>>> import numpy as np
>>> from numpy import linalg as LA
>>> np.set_printoptions(suppress=True, linewidth=100)
>>> def rnd(a):
...     return np.round(a, 2) + 0
... 
>>> J = np.load("dump.npy")
>>> rnd(J)
array([[ 0.87, -0.42, -0.19, -0.67],
       [-0.42,  1.93, -0.17,  0.5 ],
       [-0.19, -0.17,  1.83, -2.11],
       [-0.67,  0.5 , -2.11,  3.37]])
>>> # symmetric, so the eigenvalues are real
>>> Uu, sigma, vt = LA.svd(J, full_matrices=False)
>>> rnd(Uu.T @ J @ vt.T)
array([[5., 0., 0., 0.],
       [0., 2., 0., 0.],
       [0., 0., 1., 0.],
       [0., 0., 0., 0.]])
>>> rnd(sigma / sigma[0])
array([1. , 0.4, 0.2, 0. ])
>>> rnd(vt @ vt.T)
array([[1., 0., 0., 0.],
       [0., 1., 0., 0.],
       [0., 0., 1., 0.],
       [0., 0., 0., 1.]])
>>> rnd(Uu.T @ Uu)
array([[1., 0., 0., 0.],
       [0., 1., 0., 0.],
       [0., 0., 1., 0.],
       [0., 0., 0., 1.]])
>>> rnd(np.abs(vt[0]))
array([0.12, 0.18, 0.54, 0.81])
>>> rng = np.random.default_rng(30438)
>>> mat = np.triu(rng.random((2, 2)) < 1.2, 1).astype(int)
>>> mat = mat + mat.T
>>> mat
array([[0, 1],
       [1, 0]])
>>> # orthonormal columns
>>> w, V = LA.eig(mat)
>>> mat @ V[:, 0] - w[0] * V[:, 0]
array([0., 0.])
>>> np.prod(w)
np.float64(-1.0)
>>> rnd(np.sort(LA.eigvals(mat.T)))
array([-1.,  1.])
